In [1]: import numpy as np

In [2]: from numpy import linalg as LA

In [3]: np.set_printoptions(precision=2, suppress=True, linewidth=200, legacy="1.25")

In [4]: tidy = lambda a: np.round(a, 2) + 0

In [5]: J = np.loadtxt("arr.csv", delimiter=",")

In [6]: print(J)
[[-15.04 -12.01  -3.05  -5.99 -11.99 -14.97  -2.98   9.02  15.09 -15.02  -2.94  -8.97   3.04 -12.01]
 [ 29.95  23.95   6.02  12.02  23.99  30.04   5.98 -18.03 -29.95  30.02   6.01  17.95  -5.86  24.05]
 [-45.1  -36.01  -8.99 -17.93 -35.97 -45.01  -8.95  26.95  45.05 -45.03  -8.96 -26.95   9.05 -36.01]
 [  0.01  -0.04  -0.07  -0.04   0.     0.    -0.13  -0.04   0.05   0.07  -0.08  -0.01   0.06   0.03]
 [-35.06 -28.06  -6.96 -14.01 -28.1  -34.9   -6.96  20.96  35.   -35.08  -7.   -21.04   6.98 -28.  ]
 [-39.91 -31.83  -8.12 -16.04 -32.07 -40.06  -8.01  23.95  40.03 -39.99  -8.01 -23.97   7.86 -31.95]
 [-14.97 -12.07  -3.01  -6.02 -11.96 -14.96  -2.96   8.99  15.09 -14.93  -2.95  -9.04   3.01 -11.95]
 [ 45.12  36.08   9.01  18.1   35.98  44.92   9.01 -26.92 -45.08  45.05   9.01  27.1   -8.96  36.06]
 [  5.02   4.04   0.96   2.04   4.04   4.92   1.05  -2.97  -5.1    5.05   0.95   3.02  -0.99   4.02]
 [ 30.09  23.98   6.03  12.05  23.99  30.     6.04 -18.14 -29.86  30.     6.04  18.01  -5.99  24.04]
 [ 30.06  24.06   5.95  12.01  24.01  29.88   5.93 -18.01 -29.96  29.98   5.96  17.95  -6.02  23.96]
 [-19.95 -15.96  -3.97  -7.94 -16.02 -20.07  -4.01  11.99  20.05 -19.96  -4.   -11.97   4.01 -16.01]
 [-45.03 -36.07  -8.99 -18.09 -36.07 -45.04  -8.97  26.98  45.11 -45.06  -9.04 -26.95   9.09 -35.94]
 [-20.   -15.97  -4.    -8.06 -15.99 -20.13  -3.97  12.05  20.01 -20.01  -4.04 -11.99   3.98 -15.97]]

In [7]: left, sig, VT = LA.svd(J)

In [8]: print(np.argmax(sig[:-1] / (sig[1:] + 1e-6)) + 1)
1

In [9]: M2 = left[:, :1] @ np.diag(sig[:1]) @ VT[:1]

In [10]: print(LA.matrix_rank(J, rtol=0.05))
1

In [11]: print(tidy(LA.norm(J - M2) / LA.norm(J)))
0.0

In [12]: print(tidy(np.abs(J - M2).max()))
0.16

In [13]: print(LA.matrix_rank(M2))
1

In [14]: M = np.load("a.npy")

In [15]: print(M)
[[4 0 0 0]
 [0 6 0 0]
 [0 0 4 0]
 [0 0 0 6]]

In [16]: def softmax(z):
    ...:     e = np.exp(z - z.max(axis=-1, keepdims=True))
    ...:     return e / e.sum(axis=-1, keepdims=True)
    ...: 

In [17]: print(tidy(softmax(10 * M[0])))
[1. 0. 0. 0.]

In [18]: print(tidy(softmax(M).sum(axis=1)))
[1. 1. 1. 1.]

In [19]: S = M @ M.T / np.sqrt(4)

In [20]: print(tidy(softmax(S)[0] @ M))
[4. 0. 0. 0.]

In [21]: print(softmax(S).round(6).argmax(axis=1))
[0 1 2 3]

In [22]: O = M.astype(float).copy()

In [23]: for j in range(4):
    ...:     O[:, j] -= O[:, :j] @ (O[:, :j].T @ O[:, j])
    ...:     O[:, j] /= LA.norm(O[:, j])
    ...: 

In [24]: print(O.T @ M)
[[4. 0. 0. 0.]
 [0. 6. 0. 0.]
 [0. 0. 4. 0.]
 [0. 0. 0. 6.]]

In [25]: print(O.T @ O)
[[1. 0. 0. 0.]
 [0. 1. 0. 0.]
 [0. 0. 1. 0.]
 [0. 0. 0. 1.]]
